% ipython --no-banner

In [1]: import numpy as np

In [2]: import numpy.linalg as la

In [3]: np.set_printoptions(precision=2, suppress=True, linewidth=160, legacy="1.25")

In [4]: u = np.array([1, 0, 2, 1])

In [5]: arr = u[np.abs(np.subtract.outer(np.arange(4), np.arange(4)))]

In [6]: arr
Out[6]: 
array([[1, 0, 2, 1],
       [0, 1, 0, 2],
       [2, 0, 1, 0],
       [1, 2, 0, 1]])

In [7]: M2 = np.array([[2, 2, 2], [4, 8, 0], [6, 1, 9], [3, 8, 1]])

In [8]: la.matrix_rank(arr @ M2)
Out[8]: 3

In [9]: np.einsum("ik,kj->ji", arr, M2)
Out[9]: 
array([[17, 10, 10, 13],
       [12, 24,  5, 26],
       [21,  2, 13,  3]])

In [10]: M2.T @ arr.T
Out[10]: 
array([[17, 10, 10, 13],
       [12, 24,  5, 26],
       [21,  2, 13,  3]])

In [11]: data = np.array([[0, 0, 0, 0], [0, 1, 1, 2], [2, 0, -7, 2], [0, 0, 2, 8]])

In [12]: hat = np.triu(np.array([[4, -2, 1, -5], [-8, 7, -4, -1], [-4, 2, 5, 9], [-5, -3, 7, 5]]), 1) + np.eye(4)

In [13]: M2 = hat @ arr @ la.inv(hat)

In [14]: M2
Out[14]: 
array([[   -2.,   -16.,   -59.,   497.],
       [   -9.,   -19.,   -71.,   576.],
       [   11.,    40.,   150., -1246.],
       [    1.,     4.,    15.,  -125.]])

In [15]: np.round(la.det(M2), 2)
Out[15]: 8.0

In [16]: np.trace(M2), np.trace(arr)
Out[16]: (4.0, 4)

In [17]: gram = M2.T @ M2

In [18]: np.allclose(gram, gram.T)
Out[18]: True

In [19]: (M2 @ M2.T).shape
Out[19]: (4, 4)

In [20]: np.round(data @ la.pinv(data) @ data, 2) + 0
Out[20]: 
array([[ 0.,  0.,  0.,  0.],
       [ 0.,  1.,  1.,  2.],
       [ 2.,  0., -7.,  2.],
       [ 0.,  0.,  2.,  8.]])

In [21]: np.allclose(data[:-1].T @ la.lstsq(data[:-1].T, data[-1])[0], data[-1])
Out[21]: False

In [22]: try:
    ...:     la.inv(data)
    ...: except la.LinAlgError as e:
    ...:     print(e)
    ...: 
Singular matrix
